$ python3 -q
>>> import numpy as np
>>> import numpy.linalg as la
>>> np.set_printoptions(precision=1, suppress=True, linewidth=100)
>>> tidy = lambda a: np.round(a, 1) + 0
>>> q, _ = la.qr(np.array([[0.0, 0.6, 0.0, -0.3, 2.2, -2.2],
...     [-0.8, -2.1, -0.1, 0.1, -1.3, 1.4],
...     [0.6, 0.5, 1.3, 0.3, 0.6, 1.0],
...     [-0.3, -0.3, 0.8, -0.8, -1.1, 0.9],
...     [-1.0, -0.8, -0.4, -0.4, -0.9, 0.6],
...     [0.3, -0.8, 0.7, 0.0, -0.3, -2.2]]))
>>> data = q[:, :6]
>>> tidy(data)
array([[ 0. ,  0.3, -0.1, -0.2, -0.9, -0.1],
       [ 0.5, -0.6,  0. ,  0.3, -0.3, -0.4],
       [-0.4, -0.1, -0.6,  0.6, -0.1,  0.1],
       [ 0.2,  0. , -0.7, -0.5,  0.3, -0.3],
       [ 0.7,  0.2, -0.2,  0.2,  0. ,  0.6],
       [-0.2, -0.6, -0.1, -0.4, -0.2,  0.6]])
>>> # keeps lengths
>>> tidy(la.pinv(data))
array([[ 0. ,  0.5, -0.4,  0.2,  0.7, -0.2],
       [ 0.3, -0.6, -0.1,  0. ,  0.2, -0.6],
       [-0.1,  0. , -0.6, -0.7, -0.2, -0.1],
       [-0.2,  0.3,  0.6, -0.5,  0.2, -0.4],
       [-0.9, -0.3, -0.1,  0.3,  0. , -0.2],
       [-0.1, -0.4,  0.1, -0.3,  0.6,  0.6]])
>>> rng = np.random.default_rng(87)
>>> lab = rng.permutation(6)
>>> lab
array([5, 3, 1, 0, 2, 4])
>>> A2 = data[lab][:, lab]
>>> tidy(np.trace(A2))
np.float64(-1.2)
>>> tidy(np.diag(A2))
array([ 0.6, -0.5, -0.6,  0. , -0.6,  0. ])
>>> tidy(A2)
array([[ 0.6, -0.4, -0.6, -0.2, -0.1, -0.2],
       [-0.3, -0.5,  0. ,  0.2, -0.7,  0.3],
       [-0.4,  0.3, -0.6,  0.5,  0. , -0.3],
       [-0.1, -0.2,  0.3,  0. , -0.1, -0.9],
       [ 0.1,  0.6, -0.1, -0.4, -0.6, -0.1],
       [ 0.6,  0.2,  0.2,  0.7, -0.2,  0. ]])
